% python3 -q
>>> import numpy as np
>>> np.set_printoptions(precision=2, suppress=True, linewidth=100)
>>> other = np.array([[2, 1, 1, 2, 0, 3],
...     [0, 4, 2, 1, 1, 5],
...     [3, 0, 0, 1, 3, 4],
...     [5, 2, 4, 0, 1, 1],
...     [0, 5, 0, 4, 5, 5],
...     [4, 5, 5, 4, 2, 0]])
>>> E = np.triu(other, 1)
>>> E
array([[0, 1, 1, 2, 0, 3],
       [0, 0, 2, 1, 1, 5],
       [0, 0, 0, 1, 3, 4],
       [0, 0, 0, 0, 1, 1],
       [0, 0, 0, 0, 0, 5],
       [0, 0, 0, 0, 0, 0]])
>>> np.prod(np.diag(E)), round(np.linalg.det(E), 2)
(np.int64(0), np.float64(0.0))
>>> [int(np.linalg.matrix_rank(np.linalg.matrix_power(E, p))) for p in range(1, 7)]
[5, 4, 3, 2, 1, 0]
>>> np.linalg.matrix_rank(E - E[0, 0] * np.eye(6))
np.int64(5)
>>> rng = np.random.default_rng(95524)
>>> idx = rng.permutation(6)
>>> idx
array([3, 1, 4, 5, 2, 0])
>>> other = E[idx][:, idx]
>>> np.sort(np.abs(np.linalg.eigvals(other)))
array([0., 0., 0., 0., 0., 0.])
>>> np.diag(other)
array([0, 0, 0, 0, 0, 0])
>>> np.allclose(other, E)
False
>>> round(np.linalg.det(other), 2), np.round(np.linalg.det(E[idx]), 2)
(np.float64(0.0), np.float64(0.0))
>>> np.linalg.cond(E) > 100
np.True_
>>> round(float(np.linalg.norm(E, 2) / np.linalg.norm(E)), 2)
0.93
>>> np.linalg.matrix_rank(E, rtol=0.1)
np.int64(4)
>>> A = np.load("out15.npy")
>>> A.round(2) + 0
array([[ 0.35, -0.08, -0.12, -0.14, -0.23,  0.15, -0.31,  0.08, -0.07],
       [-0.08,  0.88, -0.08, -0.05, -0.23,  0.  ,  0.11, -0.14,  0.09],
       [-0.12, -0.08,  0.78, -0.26,  0.  ,  0.12,  0.1 ,  0.02,  0.25],
       [-0.14, -0.05, -0.26,  0.68,  0.1 ,  0.17,  0.07,  0.1 ,  0.28],
       [-0.23, -0.23,  0.  ,  0.1 ,  0.41, -0.09,  0.08, -0.33, -0.04],
       [ 0.15,  0.  ,  0.12,  0.17, -0.09,  0.89,  0.05, -0.11, -0.1 ],
       [-0.31,  0.11,  0.1 ,  0.07,  0.08,  0.05,  0.62,  0.19, -0.25],
       [ 0.08, -0.14,  0.02,  0.1 , -0.33, -0.11,  0.19,  0.74,  0.02],
       [-0.07,  0.09,  0.25,  0.28, -0.04, -0.1 , -0.25,  0.02,  0.66]])
>>> # a projection of rank 6
>>> idx = rng.permutation(9)
>>> idx
array([8, 2, 3, 0, 6, 4, 7, 5, 1])
>>> other = A[idx][:, idx]
>>> np.allclose(other, A)
False
>>> other.round(2) + 0
array([[ 0.66,  0.25,  0.28, -0.07, -0.25, -0.04,  0.02, -0.1 ,  0.09],
       [ 0.25,  0.78, -0.26, -0.12,  0.1 ,  0.  ,  0.02,  0.12, -0.08],
       [ 0.28, -0.26,  0.68, -0.14,  0.07,  0.1 ,  0.1 ,  0.17, -0.05],
       [-0.07, -0.12, -0.14,  0.35, -0.31, -0.23,  0.08,  0.15, -0.08],
       [-0.25,  0.1 ,  0.07, -0.31,  0.62,  0.08,  0.19,  0.05,  0.11],
       [-0.04,  0.  ,  0.1 , -0.23,  0.08,  0.41, -0.33, -0.09, -0.23],
       [ 0.02,  0.02,  0.1 ,  0.08,  0.19, -0.33,  0.74, -0.11, -0.14],
       [-0.1 ,  0.12,  0.17,  0.15,  0.05, -0.09, -0.11,  0.89,  0.  ],
       [ 0.09, -0.08, -0.05, -0.08,  0.11, -0.23, -0.14,  0.  ,  0.88]])
>>> np.round(np.sort(np.abs(np.linalg.eigvals(other))), 2) + 0
array([0., 0., 0., 1., 1., 1., 1., 1., 1.])
>>> np.round(np.trace(other), 2)
np.float64(6.0)
